In [1]: import numpy as np

In [2]: np.set_printoptions(precision=2, suppress=True, linewidth=160)

In [3]: M = np.load("layer14.npy")

In [4]: M
Out[4]: 
array([[3., 1., 0., 0., 0.],
       [0., 3., 1., 0., 0.],
       [0., 0., 3., 1., 0.],
       [0., 0., 0., 3., 1.],
       [0., 0., 0., 0., 3.]])

In [5]: proj = np.triu(np.array([[-3, 3, 5, -1, 2],
   ...:     [1, 4, 2, 5, -3],
   ...:     [-3, -4, -4, 0, -2],
   ...:     [0, 0, 3, -3, -5],
   ...:     [-5, -4, 3, 1, -1]]), 1) + np.eye(5)

In [6]: other = proj @ M @ np.linalg.inv(proj)

In [7]: np.poly(other)
Out[7]: array([   1.,  -15.,   90., -270.,  405., -243.])

In [8]: np.trace(other), np.trace(M)
Out[8]: (np.float64(15.0), np.float64(15.0))

In [9]: M @ M
Out[9]: 
array([[9., 6., 1., 0., 0.],
       [0., 9., 6., 1., 0.],
       [0., 0., 9., 6., 1.],
       [0., 0., 0., 9., 6.],
       [0., 0., 0., 0., 9.]])

In [10]: np.sort(np.linalg.eigvals(M))
Out[10]: array([3., 3., 3., 3., 3.])

In [11]: vals, vecs = np.linalg.eig(M)

In [12]: vals
Out[12]: array([3., 3., 3., 3., 3.])

In [13]: np.sort(np.linalg.eigvals(M.T))
Out[13]: array([3., 3., 3., 3., 3.])

In [14]: rng = np.random.default_rng(7365)

In [15]: idx = rng.permutation(5)

In [16]: other = M[:, idx] * rng.choice([-1, 1], 5)

In [17]: other
Out[17]: 
array([[-0.,  0.,  1.,  0.,  3.],
       [-1.,  0.,  3.,  0.,  0.],
       [-3.,  1.,  0.,  0.,  0.],
       [-0.,  3.,  0.,  1.,  0.],
       [-0.,  0.,  0.,  3.,  0.]])

In [18]: Uu, _, Vt = np.linalg.svd(M.T @ other)

In [19]: np.round(Uu @ Vt, 2) + 0
Out[19]: 
array([[ 0.,  0.,  0.,  0.,  1.],
       [ 0.,  0.,  1.,  0.,  0.],
       [-1.,  0.,  0.,  0.,  0.],
       [ 0.,  1.,  0.,  0.,  0.],
       [ 0.,  0.,  0.,  1.,  0.]])

In [20]: np.round(np.linalg.lstsq(M, other)[0], 2) + 0
Out[20]: 
array([[ 0.,  0.,  0.,  0.,  1.],
       [ 0.,  0.,  1.,  0.,  0.],
       [-1.,  0.,  0.,  0.,  0.],
       [ 0.,  1.,  0.,  0.,  0.],
       [ 0.,  0.,  0.,  1.,  0.]])

In [21]: other = np.array([[0], [-2]])

In [22]: Z = np.array([[-1, -4, 4, -5, 5, 2]])

In [23]: X = other @ Z

In [24]: X
Out[24]: 
array([[  0,   0,   0,   0,   0,   0],
       [  2,   8,  -8,  10, -10,  -4]])

In [25]: Uu, sigma, Vt = np.linalg.svd(X)

In [26]: vecs = Vt[:(sigma > 1e-8).sum()]

In [27]: vec = X[1] + -1 * X[0] + rng.integers(2) * np.eye(6)[4]

In [28]: vec
Out[28]: array([ 2.,  8., -8., 10., -9., -4.])

In [29]: np.linalg.matrix_rank(np.vstack([X, vec]))
Out[29]: np.int64(2)

In [30]: np.allclose(vecs.T @ vecs @ vec, vec)
Out[30]: False
